>>> import numpy as np
>>> np.set_printoptions(suppress=True, linewidth=100)
>>> rnd = lambda a: np.round(a, 1) + 0
>>> A = np.load("case0.npy")
>>> print(A)
[[0 1 0 0 0 0]
 [0 0 0 1 0 0]
 [0 0 0 0 1 0]
 [0 0 1 0 0 0]
 [1 0 0 0 0 0]
 [0 0 0 0 0 1]]
>>> def softmax(z):
...     e = np.exp(z - z.max(axis=-1, keepdims=True))
...     return e / e.sum(axis=-1, keepdims=True)
... 
>>> print(softmax(A).sum(axis=1))
[1. 1. 1. 1. 1. 1.]
>>> print(rnd(softmax(A[1])))
[0.1 0.1 0.1 0.4 0.1 0.1]
>>> print(rnd(softmax(10 * A[1])))
[0. 0. 0. 1. 0. 0.]
>>> att = A @ A.T / np.sqrt(6)
>>> print(rnd(softmax(att + np.triu(np.full(att.shape, -np.inf), 1))))
[[1.  0.  0.  0.  0.  0. ]
 [0.4 0.6 0.  0.  0.  0. ]
 [0.3 0.3 0.4 0.  0.  0. ]
 [0.2 0.2 0.2 0.3 0.  0. ]
 [0.2 0.2 0.2 0.2 0.3 0. ]
 [0.2 0.2 0.2 0.2 0.2 0.2]]
>>> print(rnd(softmax(att)))
[[0.2 0.2 0.2 0.2 0.2 0.2]
 [0.2 0.2 0.2 0.2 0.2 0.2]
 [0.2 0.2 0.2 0.2 0.2 0.2]
 [0.2 0.2 0.2 0.2 0.2 0.2]
 [0.2 0.2 0.2 0.2 0.2 0.2]
 [0.2 0.2 0.2 0.2 0.2 0.2]]
>>> print(rnd(softmax(att)[1] @ A))
[0.2 0.2 0.2 0.2 0.2 0.2]
>>> F = np.loadtxt("m.csv", delimiter=",")
>>> print(F)
[[-6. -3.  4. -4. -2. -4.]
 [-3.  6. -1. -4.  0.  1.]
 [ 4. -1.  2. -6. -4.  2.]
 [-4. -4. -6. -6. -5. -2.]
 [-2.  0. -4. -5. -2.  0.]
 [-4.  1.  2. -2.  0.  4.]]
>>> # equal to its transpose
>>> print(np.all(np.linalg.eigvalsh(F) > 0))
False
>>> vec = np.array([-1, -3, -3, -3, 0, 1])
>>> rhs = F @ vec
>>> print(rhs)
[11.  1. 13. 50. 29.  5.]
>>> print(rnd(np.linalg.solve(F, F[:, 4])))
[0. 0. 0. 0. 1. 0.]
>>> print(rnd(np.linalg.solve(F, rhs + F[:, 5])))
[-1. -3. -3. -3.  0.  2.]
>>> print(rnd(np.linalg.solve(F.T, F[5])))
[0. 0. 0. 0. 0. 1.]
>>> print(rnd(np.linalg.solve(F, rhs)))
[-1. -3. -3. -3.  0.  1.]
>>> ev, evecs = np.linalg.eigh(F)
>>> print(rnd(np.linalg.eigvalsh(F + 5 * np.eye(6))))
[-9.9 -3.8  5.8  9.1 13.  13.9]
>>> print(rnd(evecs.T @ F @ evecs))
[[-14.9   0.    0.    0.    0.    0. ]
 [  0.   -8.8   0.    0.    0.    0. ]
 [  0.    0.    0.8   0.    0.    0. ]
 [  0.    0.    0.    4.1   0.    0. ]
 [  0.    0.    0.    0.    8.    0. ]
 [  0.    0.    0.    0.    0.    8.9]]
>>> print(rnd(ev))
[-14.9  -8.8   0.8   4.1   8.    8.9]
>>> print(rnd(ev.sum()), np.trace(F))
-2.0 -2.0
>>> print(rnd(evecs.T @ evecs))
[[1. 0. 0. 0. 0. 0.]
 [0. 1. 0. 0. 0. 0.]
 [0. 0. 1. 0. 0. 0.]
 [0. 0. 0. 1. 0. 0.]
 [0. 0. 0. 0. 1. 0.]
 [0. 0. 0. 0. 0. 1.]]
>>> print(rnd(np.linalg.eigvalsh(F @ F)))
[  0.6  16.8  64.   77.3  78.6 222.8]
>>> B = F / np.sqrt((F ** 2).mean(axis=1, keepdims=True))
>>> print(rnd(np.linalg.norm(B, axis=1)))
[2.4 2.4 2.4 2.4 2.4 2.4]
>>> E = np.load("layer18.npy")
>>> print(E)
[[-13.7  12.7 -19.6  -2.8]
 [ -6.7  15.8  -8.2 -16.2]
 [ 11.3 -15.3  10.6   4.2]
 [ 12.5  -4.6  13.7  -8.3]
 [ -8.8  -2.8 -14.7   8.8]
 [  3.1  -9.7   1.5   2.7]
 [  4.4   1.2   5.5 -12.2]
 [ -1.2   0.   -4.4  -0.5]
 [  6.3  -0.4   9.  -14.8]
 [ 10.2 -11.8   8.8   3.4]
 [ -2.2  -4.8  -8.1   9.6]
 [-16.9  23.1 -22.5 -11.1]
 [ -1.2  -9.7  -4.9   8.1]
 [  7.1 -14.3   2.7  12.5]
 [ 16.5 -12.1  15.    3.2]
 [ -9.1  -0.5 -14.7   6.3]
 [  8.9 -15.3   2.1  19. ]
 [ -5.9  13.8  -7.3 -15.1]
 [  0.5  -1.6  -5.2   6.4]
 [ -6.5  15.6  -6.8 -18.9]
 [  7.4  -5.5   6.7  -2.8]
 [ -1.3   4.2  -3.7  -5.5]
 [ 16.4 -20.2  14.5  10.7]
 [ 10.4 -27.    6.8  20.2]
 [  9.7 -11.   13.9 -10.5]
 [  6.1 -12.4   2.   10.3]
 [  3.8 -10.8  -3.3  16.4]
 [  2.3  -1.7  -0.6  -0.3]
 [ 12.2 -22.2  10.5  11.8]
 [ -3.3  11.   -2.2 -18.9]
 [  5.7  -1.3   3.7  -2.8]
 [  8.7  -4.7   9.7  -7.5]
 [ 11.6 -26.    6.7  22.5]]
>>> labels = E[:, 2] > np.median(E[:, 2])
>>> u = E[labels].mean(axis=0) - E[~labels].mean(axis=0)
>>> print(rnd(u))
[ 13.5 -14.4  16.    4.3]
>>> print(((E - E.mean(axis=0)) @ u > 0).astype(int))
[0 0 1 1 0 1 0 0 1 1 0 0 0 1 1 0 1 0 0 0 1 0 1 1 1 1 1 0 1 0 1 1 1]
>>> print(np.argsort(-np.abs(u).round(6), kind="stable"))
[2 1 0 3]
>>> print(labels.astype(int))
[0 0 1 1 0 0 1 0 1 1 0 0 0 1 1 0 1 0 0 0 1 0 1 1 1 0 0 0 1 0 1 1 1]
